% python3 -q
>>> import numpy as np
>>> np.set_printoptions(precision=2, suppress=True, linewidth=200)
>>> rd = lambda a: np.round(a, 2) + 0
>>> J = np.load("test17.npy")
>>> J
array([[-4.11, -1.5 ,  1.26],
       [-0.43, -3.06,  4.75],
       [ 0.37,  0.59,  2.85],
       [-2.11,  1.06,  0.88],
       [-0.28,  2.54,  1.12],
       [-6.59, -0.34, -1.17],
       [ 0.78, -0.64,  3.95],
       [-0.08,  4.01,  0.28],
       [-1.92,  5.28, -1.8 ],
       [-7.13,  1.94, -3.05],
       [ 2.51,  1.01,  4.  ],
       [ 0.36,  1.21,  2.43],
       [-6.02, -4.58,  2.04],
       [-2.07,  4.85, -1.61],
       [-6.62,  1.98, -2.74],
       [-7.43, -3.66,  0.49],
       [-0.02,  4.83, -0.24],
       [ 0.39,  1.98,  1.94],
       [ 1.49,  8.97, -1.99]])
>>> D = np.linalg.norm(J[:, None] - J[None], axis=-1)
>>> D[4].round(6).argsort(kind="stable")[:4]
array([ 4, 17,  7, 11])
>>> np.flatnonzero(D[4] < D.mean() / 2)
array([ 2,  3,  4,  7, 11, 16, 17])
>>> Xs = J - J.mean(axis=0)
>>> vecs = np.linalg.svd(Xs)[2][:2]
>>> A2 = Xs - Xs @ vecs.T @ vecs
>>> rd(A2.std(axis=0))
array([0., 0., 0.])
>>> rd((Xs @ vecs.T).std(axis=0))
array([3.85, 3.31])
>>> rd(np.cov(Xs @ vecs.T, rowvar=False))
array([[15.68,  0.  ],
       [ 0.  , 11.57]])
>>> z = J[:, 2] > np.median(J[:, 2])
>>> u = J[z].mean(axis=0) - J[~z].mean(axis=0)
>>> z.astype(int)
array([1, 1, 1, 0, 1, 0, 1, 0, 0, 0, 1, 1, 1, 0, 0, 0, 0, 1, 0])
>>> rd(u)
array([ 2.53, -3.16,  3.8 ])
>>> rd((((J - J.mean(axis=0)) @ u > 0) == z).mean())
np.float64(0.89)
>>> ((J - J.mean(axis=0)) @ u > 0).astype(int)
array([1, 1, 1, 1, 1, 0, 1, 0, 0, 0, 1, 1, 1, 0, 0, 1, 0, 1, 0])
>>> np.argsort(-np.abs(u).round(6), kind="stable")
array([2, 1, 0])
>>> arr = np.load("x.npy")
>>> arr
array([[-25.06,  41.82,  -8.01],
       [ 19.99,   7.69,  33.18],
       [-24.37,  41.07,  -6.75],
       [-25.6 ,  41.74,  -8.05],
       [ 20.13,   4.94,  35.  ],
       [-26.32,  41.74,  -7.2 ],
       [-38.63,  14.18,  30.18],
       [-37.28,  17.01,  29.36],
       [-27.86,  41.94,  -8.96],
       [ 19.33,   4.48,  31.38],
       [ 20.06,   5.17,  34.72],
       [ 19.48,   5.64,  34.15],
       [-23.34,  43.1 ,  -8.31],
       [ 19.61,   5.65,  33.92],
       [-37.15,  15.96,  29.61],
       [ 19.13,   4.59,  34.63],
       [ 19.69,   7.3 ,  34.22],
       [-25.53,  39.83,  -8.59],
       [-25.55,  42.09,  -8.85],
       [-36.52,  15.74,  29.74]])
>>> x = np.array([2, 1, 2])
>>> rhs = arr @ x
>>> rd(np.linalg.lstsq(arr, rhs)[0])
array([2., 1., 2.])
>>> rd(np.linalg.pinv(arr) @ arr)
array([[1., 0., 0.],
       [0., 1., 0.],
       [0., 0., 1.]])
>>> rng = np.random.default_rng(48)
>>> rhs = rhs + 0.1 * rng.normal(size=20)
>>> rd(rhs)
array([-24.35, 114.16, -21.15, -25.42, 115.22, -25.4 ,  -2.63,   1.11, -31.66, 106.02, 114.8 , 112.93, -20.31, 112.71,   0.81, 112.24, 115.18, -28.32, -26.6 ,   2.22])
>>> beta, *_ = np.linalg.lstsq(arr, rhs)
>>> rd(np.linalg.norm(rhs - arr @ beta))
np.float64(0.32)
>>> rd(arr.T @ (rhs - arr @ beta))
array([0., 0., 0.])
